>>> import numpy as np
>>> np.set_printoptions(precision=2, suppress=True, linewidth=140, sign=" ")
>>> X = np.array([[0, 1, 1, 0, 0, 1],
...     [1, 0, 0, 0, 1, 0],
...     [1, 0, 0, 1, 0, 0],
...     [0, 0, 1, 0, 0, 0],
...     [0, 1, 0, 0, 0, 0],
...     [1, 0, 0, 0, 0, 0]])
>>> # symmetric, so the eigenvalues are real
>>> C2 = X.T @ X
>>> np.linalg.matrix_rank(C2)
np.int64(6)
>>> (X @ X.T).shape
(6, 6)
>>> C2
array([[ 3,  0,  0,  1,  1,  0],
       [ 0,  2,  1,  0,  0,  1],
       [ 0,  1,  2,  0,  0,  1],
       [ 1,  0,  0,  1,  0,  0],
       [ 1,  0,  0,  0,  1,  0],
       [ 0,  1,  1,  0,  0,  1]])
>>> np.diag(C2)
array([ 3,  2,  2,  1,  1,  1])
>>> np.allclose(C2, C2.T)
True
>>> np.linalg.svd(X, compute_uv=False) ** 2
array([ 3.73,  3.73,  1.  ,  1.  ,  0.27,  0.27])
>>> np.all(np.linalg.eigvalsh(X) > 0)
np.False_
>>> [round(float(np.linalg.det(X[:i, :i])), 2) + 0 for i in range(1, 7)]
[0.0, -1.0, 0.0, 1.0, 0.0, -1.0]
>>> w, vecs = np.linalg.eigh(X)
>>> vec = np.array([-1, 9, 7, 7, 0, 1])
>>> np.abs(X).sum(axis=1).max(), round(np.abs(w).max(), 2)
(np.int64(3), np.float64(1.93))
>>> np.linalg.eigvalsh(X[1:, 1:])
array([-1., -1.,  0.,  1.,  1.])
>>> np.round(vecs * np.maximum(w, 0) @ vecs.T, 2) + 0
array([[ 0.82,  0.5 ,  0.5 ,  0.2 ,  0.2 ,  0.5 ],
       [ 0.5 ,  0.66,  0.16,  0.  ,  0.5 ,  0.2 ],
       [ 0.5 ,  0.16,  0.66,  0.5 ,  0.  ,  0.2 ],
       [ 0.2 ,  0.  ,  0.5 ,  0.45, -0.05,  0.  ],
       [ 0.2 ,  0.5 ,  0.  , -0.05,  0.45,  0.  ],
       [ 0.5 ,  0.2 ,  0.2 ,  0.  ,  0.  ,  0.41]])
>>> np.round(vecs * np.abs(w) @ vecs.T, 2) + 0
array([[ 1.63,  0.  ,  0.  ,  0.41,  0.41,  0.  ],
       [ 0.  ,  1.32,  0.32,  0.  ,  0.  ,  0.41],
       [ 0.  ,  0.32,  1.32,  0.  ,  0.  ,  0.41],
       [ 0.41,  0.  ,  0.  ,  0.91, -0.09,  0.  ],
       [ 0.41,  0.  ,  0.  , -0.09,  0.91,  0.  ],
       [ 0.  ,  0.41,  0.41,  0.  ,  0.  ,  0.82]])
